% python3 -q
>>> import numpy as np
>>> import numpy.linalg as la
>>> np.set_printoptions(precision=2, suppress=True, linewidth=100)
>>> data = np.load("m.npy")
>>> data
array([[ 0.26,  5.04,  0.38],
       [-0.06,  1.2 ,  0.7 ],
       [ 0.14, -0.24, -0.78]])
>>> left, sigma, VT = la.svd(data)
>>> sigma.round(2) + 0
array([5.22, 0.97, 0.  ])
>>> np.argmax(sigma[:-1] / (sigma[1:] + 1e-6)) + 1
np.int64(2)
>>> out = left[:, :2] @ np.diag(sigma[:2]) @ VT[:2]
>>> la.matrix_rank(out)
np.int64(2)
>>> la.matrix_rank(data, rtol=0.05)
np.int64(2)
>>> round(la.norm(data - out, 2), 2), round(float(sigma[2]), 2)
(np.float64(0.0), 0.0)
>>> round(float(la.norm(data - out) / la.norm(data)), 2)
0.0
>>> round(la.norm(data, 2) / la.norm(data), 2)
np.float64(0.98)
>>> la.matrix_rank(data, rtol=0.1)
np.int64(2)
>>> [round(float(x), 2) for x in la.svd(data, compute_uv=False)[:3]]
[5.22, 0.97, 0.0]
>>> np.argsort(-la.norm(data, axis=0).round(6), kind="stable")[:3]
array([1, 2, 0])
>>> u, v = data[2], data[1]
>>> round(float(u @ u), 2)
0.69
>>> round(float(u @ v), 2)
-0.84
>>> p = (u @ v) / (u @ u) * u
>>> v - p
array([ 0.11,  0.91, -0.26])
>>> la.matrix_rank(np.outer(u, v))
np.int64(1)
>>> data @ la.pinv(data) @ data
array([[ 0.26,  5.04,  0.38],
       [-0.06,  1.2 ,  0.7 ],
       [ 0.14, -0.24, -0.78]])
>>> np.unique(data.round(6), axis=0).shape
(3, 3)
>>> K = np.load("block16.npy")
>>> K
array([[1.1, 3. , 0. , 2. ],
       [2. , 1.1, 0. , 3. ],
       [3. , 2. , 0.1, 1. ],
       [1. , 3. , 0. , 2.1]])
>>> left, sigma, VT = la.svd(K)
>>> np.argmax(sigma[:-1] / (sigma[1:] + 1e-6)) + 1
np.int64(3)
>>> sigma.round(2) + 0
array([7.05, 2.04, 1.7 , 0.  ])
>>> out = left[:, :3] @ np.diag(sigma[:3]) @ VT[:3]
>>> round(float(la.norm(K - out, 2)), 2), round(sigma[3], 2)
(0.0, np.float64(0.0))
>>> la.matrix_rank(out)
np.int64(3)
>>> np.round(np.abs(K - out).max(), 2)
np.float64(0.0)
>>> np.round(la.svd(K, compute_uv=False), 2) + 0
array([7.05, 2.04, 1.7 , 0.  ])
>>> K[:, 4]
Traceback (most recent call last):
  File "<python-input-35>", line 1, in <module>
    K[:, 4]
    ~^^^^^^
IndexError: index 4 is out of bounds for axis 1 with size 4
>>> np.abs(K).max()
np.float64(3.0)
>>> np.unravel_index(np.abs(K).argmax(), K.shape)
(np.int64(0), np.int64(1))
>>> K[4]
Traceback (most recent call last):
  File "<python-input-38>", line 1, in <module>
    K[4]
    ~^^^
IndexError: index 4 is out of bounds for axis 0 with size 4
>>> K.sum(axis=0)
array([7.1, 9.1, 0.1, 8.1])
>>> la.matrix_rank(K)
np.int64(4)
>>> K.sum(axis=1)
array([6.1, 6.1, 6.1, 6.1])
>>> theta = np.radians(45)
>>> r_ = np.eye(4)
>>> r_[3, 3] = r_[2, 2] = np.cos(theta)
>>> r_[3, 2], r_[2, 3] = -np.sin(theta), np.sin(theta)
>>> r_
array([[ 1.  ,  0.  ,  0.  ,  0.  ],
       [ 0.  ,  1.  ,  0.  ,  0.  ],
       [ 0.  ,  0.  ,  0.71,  0.71],
       [ 0.  ,  0.  , -0.71,  0.71]])
>>> out = K @ r_.T
>>> np.allclose(la.norm(K, axis=1), la.norm(out, axis=1))
True
>>> np.abs(out - K).max(axis=0)
array([0.  , 0.  , 2.12, 0.88])
>>> np.round(la.det(r_), 2), round(np.trace(r_), 2)
(np.float64(1.0), np.float64(3.41))
>>> out = K / np.sqrt((K ** 2).mean(axis=1, keepdims=True))
>>> out[3]
array([0.53, 1.58, 0.  , 1.11])
>>> Q, _ = la.qr(np.array([[-0.4, 1.2, -0.4, 0.4],
...     [-0.8, 2.1, 1.3, 0.6],
...     [1.1, 0.7, 0.6, -0.6],
...     [1.2, 1.0, 0.2, 1.1],
...     [0.4, 0.7, -0.8, -2.5],
...     [-0.1, 0.0, 2.4, 0.5]]))
>>> mat = Q @ Q.T
>>> mat.round(2) + 0
array([[ 0.36,  0.36, -0.12,  0.11,  0.  , -0.28],
       [ 0.36,  0.79, -0.02, -0.01,  0.05,  0.19],
       [-0.12, -0.02,  0.48,  0.34,  0.29,  0.19],
       [ 0.11, -0.01,  0.34,  0.77, -0.19, -0.11],
       [ 0.  ,  0.05,  0.29, -0.19,  0.83, -0.14],
       [-0.28,  0.19,  0.19, -0.11, -0.14,  0.77]])
>>> # rank 4
>>> left, sigma, VT = la.svd(mat)
>>> np.argmax(sigma[:-1] / (sigma[1:] + 1e-6)) + 1
np.int64(4)
>>> out = left[:, :4] @ np.diag(sigma[:4]) @ VT[:4]
>>> la.matrix_rank(out)
np.int64(4)
>>> np.round(np.abs(mat - out).max(), 2)
np.float64(0.0)
>>> np.round(la.norm(mat - out, 2), 2), round(sigma[4], 2)
(np.float64(0.0), np.float64(0.0))
